$ python -q
>>> import numpy as np
>>> np.set_printoptions(precision=2, suppress=True, linewidth=120)
>>> O, _ = np.linalg.qr(np.array([[-0.5, -1.8], [1.8, 1.0], [0.7, -0.2], [0.3, 0.2]]))
>>> arr = O @ O.T
>>> print(arr)
[[ 0.89 -0.13  0.28 -0.04]
 [-0.13  0.81  0.35  0.13]
 [ 0.28  0.35  0.28  0.05]
 [-0.04  0.13  0.05  0.02]]
>>> # looks like rank 2
>>> w, vecs = np.linalg.eigh(arr)
>>> print(np.round(vecs.T @ arr @ vecs, 2) + 0)
[[0. 0. 0. 0.]
 [0. 0. 0. 0.]
 [0. 0. 1. 0.]
 [0. 0. 0. 1.]]
>>> print(np.round(np.linalg.eigvalsh(arr @ arr), 2) + 0)
[0. 0. 1. 1.]
>>> print(np.round(w.sum(), 2), np.trace(arr))
2.0 2.0
>>> def softmax(z):
...     e = np.exp(z - z.max(axis=-1, keepdims=True))
...     return e / e.sum(axis=-1, keepdims=True)
... 
>>> print(softmax(arr[3]))
[0.23 0.27 0.25 0.24]
>>> print(softmax(arr).sum(axis=1))
[1. 1. 1. 1.]
>>> print(softmax(arr[3] + 3))
[0.23 0.27 0.25 0.24]
>>> att = arr @ arr.T / np.sqrt(4)
>>> print(softmax(att))
[[0.34 0.2  0.25 0.21]
 [0.2  0.32 0.25 0.23]
 [0.25 0.26 0.25 0.23]
 [0.24 0.26 0.25 0.25]]
>>> print(softmax(att + np.triu(np.full(att.shape, -np.inf), 1)))
[[1.   0.   0.   0.  ]
 [0.38 0.62 0.   0.  ]
 [0.33 0.34 0.33 0.  ]
 [0.24 0.26 0.25 0.25]]
>>> w, vecs = np.linalg.eigh(arr)
>>> vec = np.array([2, 2, 1, 0])
>>> print(np.round(np.linalg.eigvalsh(arr[1:, 1:]), 2) + 0)
[0.   0.11 1.  ]
>>> print(vecs * np.maximum(w, 0) @ vecs.T)
[[ 0.89 -0.13  0.28 -0.04]
 [-0.13  0.81  0.35  0.13]
 [ 0.28  0.35  0.28  0.05]
 [-0.04  0.13  0.05  0.02]]
>>> proj = np.triu(np.array([[2, -3, -1, -9], [1, 9, 8, -5], [4, 7, -7, -2], [1, 8, -4, -2]]), 1) + np.eye(4)
>>> M2 = proj @ arr @ np.linalg.inv(proj)
>>> print(np.linalg.matrix_rank(M2))
2
>>> print(np.round(np.linalg.det(M2), 2))
-0.0
>>> left, s, Vt = np.linalg.svd(arr)
>>> vecs = Vt[:(s > 1e-8).sum()]
>>> rng = np.random.default_rng(62)
>>> vec = arr[1] + 3 * arr[3] + rng.integers(2) * np.eye(4)[2]
>>> print(vec)
[-0.25  1.2   0.5   0.2 ]
>>> print(np.diag(vecs.T @ vecs))
[0.89 0.81 0.28 0.02]
>>> print(np.allclose(vecs.T @ vecs @ vec, vec))
True
>>> print(np.linalg.matrix_rank(np.vstack([arr, vec])))
2
>>> print(vecs.T @ vecs)
[[ 0.89 -0.13  0.28 -0.04]
 [-0.13  0.81  0.35  0.13]
 [ 0.28  0.35  0.28  0.05]
 [-0.04  0.13  0.05  0.02]]
>>> mat = np.load("w.npy")
>>> print(mat)
[[0.03 0.09 0.14]
 [0.09 0.26 0.43]
 [0.14 0.43 0.71]]
>>> rk = np.linalg.matrix_rank(mat)
>>> print(rk)
1
>>> null = np.linalg.svd(mat)[2][rk:].T
>>> print(np.allclose(mat @ null, 0))
True
>>> print([int(np.linalg.matrix_rank(np.delete(mat, i, axis=0))) for i in range(3)])
[1, 1, 1]
>>> print([int(np.linalg.matrix_rank(mat[:i])) for i in range(1, len(mat) + 1)])
[1, 1, 1]
>>> print([int(np.linalg.matrix_rank(mat[:, :j + 1])) for j in range(3)])
[1, 1, 1]
>>> print(np.linalg.matrix_rank(mat.T @ mat), np.linalg.matrix_rank(mat @ mat.T))
1 1
>>> m1 = np.load("block9.npy")
>>> print(m1)
[[ 0 -2  0]
 [ 2  0 -2]
 [ 0  2  0]]
>>> print(np.einsum("ij,ji->", m1, m1))
-16
>>> print(np.kron(np.eye(2, dtype=int), m1))
[[ 0 -2  0  0  0  0]
 [ 2  0 -2  0  0  0]
 [ 0  2  0  0  0  0]
 [ 0  0  0  0 -2  0]
 [ 0  0  0  2  0 -2]
 [ 0  0  0  0  2  0]]
>>> print(round(np.linalg.det(m1[::-1]), 2))
0.0
>>> W0 = np.load("out17.npy")
>>> print(W0)
[[ 0  2 -2]
 [ 2 -1  0]
 [ 5  0 -3]
 [ 8 -3 -3]
 [11 -1 -1]
 [11 -2  1]
 [ 9 -4  3]
 [10 -7  4]
 [10 -6  4]
 [ 9 -6  7]
 [11 -6  9]
 [12 -4  7]
 [13 -3  5]
 [12 -2  7]
 [15 -4  5]
 [16 -6  8]
 [18 -5  5]
 [19 -7  2]]
>>> cent = W0[[8, 0]].astype(float)
>>> for _ in range(5):
...     z = np.linalg.norm(W0[:, None] - cent, axis=-1).argmin(axis=1)
...     cent = np.array([W0[z == j].mean(axis=0) for j in range(2)])
... 
>>> print(z)
[1 1 1 1 0 0 0 0 0 0 0 0 0 0 0 0 0 0]
>>> print(np.abs(cent[1] - cent[0]).argmax())
0
>>> print(cent)
[[12.57 -4.5   4.71]
 [ 3.75 -0.5  -2.  ]]
>>> proj = W0 @ np.linalg.solve(W0.T @ W0, W0.T)
>>> print(round(float(np.trace(proj)), 2))
3.0
>>> print(np.round(proj @ W0[:, 0], 2) + 0)
[ 0.  2.  5.  8. 11. 11.  9. 10. 10.  9. 11. 12. 13. 12. 15. 16. 18. 19.]
>>> d = np.linalg.norm(W0[:, None] - W0[None], axis=-1)
>>> print(d.shape)
(18, 18)
>>> print(np.unravel_index(d.round(6).argmax(), d.shape))
(np.int64(0), np.int64(17))
>>> vec = np.array([5, -9, -4])
>>> rhs = W0 @ vec
>>> print(np.round(np.linalg.pinv(W0) @ W0, 2) + 0)
[[1. 0. 0.]
 [0. 1. 0.]
 [0. 0. 1.]]
>>> rhs = rhs + 0.1 * rng.normal(size=18)
>>> print(rhs)
[-10.15  18.95  36.96  78.91  67.97  68.98  68.79  96.88  87.98  70.89  72.96  68.13  71.9   49.99  91.05 101.96 114.99
 150.05]
>>> b, *_ = np.linalg.lstsq(W0, rhs)
>>> print(b.round())
[ 5. -9. -4.]
>>> print(b)
[ 5.   -8.99 -3.99]
>>> print(round(np.linalg.norm(rhs - W0 @ b), 2))
0.35
>>> K = np.array([[5, -1, 11, 8], [-1, 1, -1, -2], [11, -1, 26, 17], [8, -2, 17, 13]])
>>> print(np.linalg.matrix_rank(K, rtol=0.1))
1
>>> print([round(float(x), 2) for x in np.linalg.svd(K, compute_uv=False)[:3]])
[42.73, 2.27, 0.0]
>>> print(np.linalg.cond(K) > 100)
True
>>> M2 = np.array([[-4, 4, 4], [0, 4, -1]])
>>> cent = np.kron(M2, K)
>>> print(np.round(np.linalg.norm(cent, 2), 2), np.round(np.linalg.norm(M2, 2) * np.linalg.norm(K, 2), 2))
308.43 308.43
>>> print(cent.shape)
(8, 12)
>>> left, s, Vt = np.linalg.svd(K)
>>> print(s.round(2) + 0)
[42.73  2.27  0.    0.  ]
>>> M2 = left[:, :2] @ np.diag(s[:2]) @ Vt[:2]
>>> print(np.round(np.linalg.norm(K - M2) / np.linalg.norm(K), 2))
0.0
>>> left, s, Vt = np.linalg.svd(K)
>>> vecs = Vt[:(s > 1e-8).sum()]
>>> vec = K[3] + -3 * K[1] + rng.integers(2) * np.eye(4)[2]
>>> print(vec)
[11. -5. 21. 19.]
>>> print(np.diag(vecs.T @ vecs))
[0.14 0.39 0.86 0.61]
>>> print(np.allclose(vecs.T @ vecs @ vec, vec))
False
>>> print(round(float(np.linalg.norm(vec - vecs.T @ vecs @ vec)), 2))
0.38
>>> print(np.linalg.matrix_rank(np.vstack([K, vec])))
3
>>> feats = np.eye(2, dtype=int)[rng.permutation(2)]
>>> print(feats)
[[1 0]
 [0 1]]
>>> left, s, Vt = np.linalg.svd(feats, full_matrices=False)
>>> print(Vt @ Vt.T)
[[1. 0.]
 [0. 1.]]
>>> print(left.T @ left)
[[1. 0.]
 [0. 1.]]
>>> print(np.cumsum(s ** 2) / np.sum(s ** 2))
[0.5 1. ]
>>> print(left.shape, s.shape, Vt.shape)
(2, 2) (2,) (2, 2)
>>> w, vecs = np.linalg.eig(feats)
>>> print(np.sort(np.linalg.eigvals(np.linalg.inv(feats))))
[1. 1.]
>>> print(feats @ vecs[:, 0] - w[0] * vecs[:, 0])
[0. 0.]
>>> vec = np.ones(2)
>>> for _ in range(6):
...     vec = feats @ vec
...     vec /= np.linalg.norm(vec)
...     print(round(vec @ feats @ vec, 2))
... 
1.0
1.0
1.0
1.0
1.0
1.0
>>> print(vec)
[0.71 0.71]
>>> print(np.round(np.linalg.eigvalsh(feats)[-1], 2))
1.0
>>> z = rng.permutation(2)
>>> print(z)
[0 1]
>>> M2 = feats[z][:, z]
>>> print(np.diag(M2))
[1 1]
>>> print(M2)
[[1 0]
 [0 1]]
>>> print(np.sort(np.abs(np.linalg.eigvals(M2))))
[1. 1.]
>>> print(round(np.linalg.det(M2), 2), round(float(np.linalg.det(feats[z])), 2))
1.0 1.0
>>> w, vecs = np.linalg.eigh(feats)
>>> print(np.unique(w.round(6) + 0, return_counts=True)[1])
[2]
>>> print(np.linalg.svd(feats, compute_uv=False))
[1. 1.]
>>> print((w > 1e-8).sum(), (w < -1e-8).sum())
2 0
>>> print(vecs.T @ vecs)
[[1. 0.]
 [0. 1.]]
>>> print(vecs @ np.diag(w) @ vecs.T)
[[1. 0.]
 [0. 1.]]
>>> print(np.linalg.eigvalsh(feats + 3 * np.eye(2)))
[4. 4.]
>>> print(vecs.T @ feats @ vecs)
[[1. 0.]
 [0. 1.]]
>>> J = np.load("run11.npy")
>>> print(J)
[[ 1.    0.    0.    0.  ]
 [ 0.    1.    0.    0.  ]
 [ 0.    0.   -0.5   0.87]
 [ 0.    0.   -0.87 -0.5 ]]
>>> print(np.sort(np.linalg.eigvals(J).real))
[-0.5 -0.5  1.   1. ]
>>> print((J != 0).astype(int))
[[1 0 0 0]
 [0 1 0 0]
 [0 0 1 1]
 [0 0 1 1]]
>>> print(np.round(np.linalg.det(J), 2))
1.0
>>> M2 = np.linalg.inv(J)
>>> print(np.round(np.linalg.slogdet(J)[0], 2))
1.0
>>> X = np.load("a.npy")
>>> print(X)
[[0.5 0.5]
 [0.  1. ]]
>>> vec = np.array([-3, -2])
>>> rhs = X @ vec
>>> b, lr = np.zeros(2), 1 / np.linalg.norm(X, 2) ** 2
>>> for i in range(3):
...     b -= lr * X.T @ (X @ b - rhs)
...     if i % 1 == 0: print(i, round(np.linalg.norm(X @ b - rhs), 2))
... 
0 0.92
1 0.78
2 0.67
>>> print(round(np.linalg.cond(X), 2))
2.62
>>> print(b)
[-1.51 -2.35]
>>> M2 = X + rng.integers(-2, 3, (2, 1)) @ rng.integers(-2, 3, (1, 2))
>>> print(M2)
[[ 0.5  2.5]
 [ 0.  -1. ]]
>>> print(np.abs(M2 - X).sum(axis=1))
[2. 2.]
>>> print(M2 - X)
[[ 0.  2.]
 [ 0. -2.]]
>>> print(np.linalg.svd(M2 - X, compute_uv=False))
[2.83 0.  ]
>>> print(X @ X)
[[0.25 0.75]
 [0.   1.  ]]
>>> print([int(np.linalg.matrix_rank(np.linalg.matrix_power(X, p))) for p in range(1, 3)])
[2, 2]
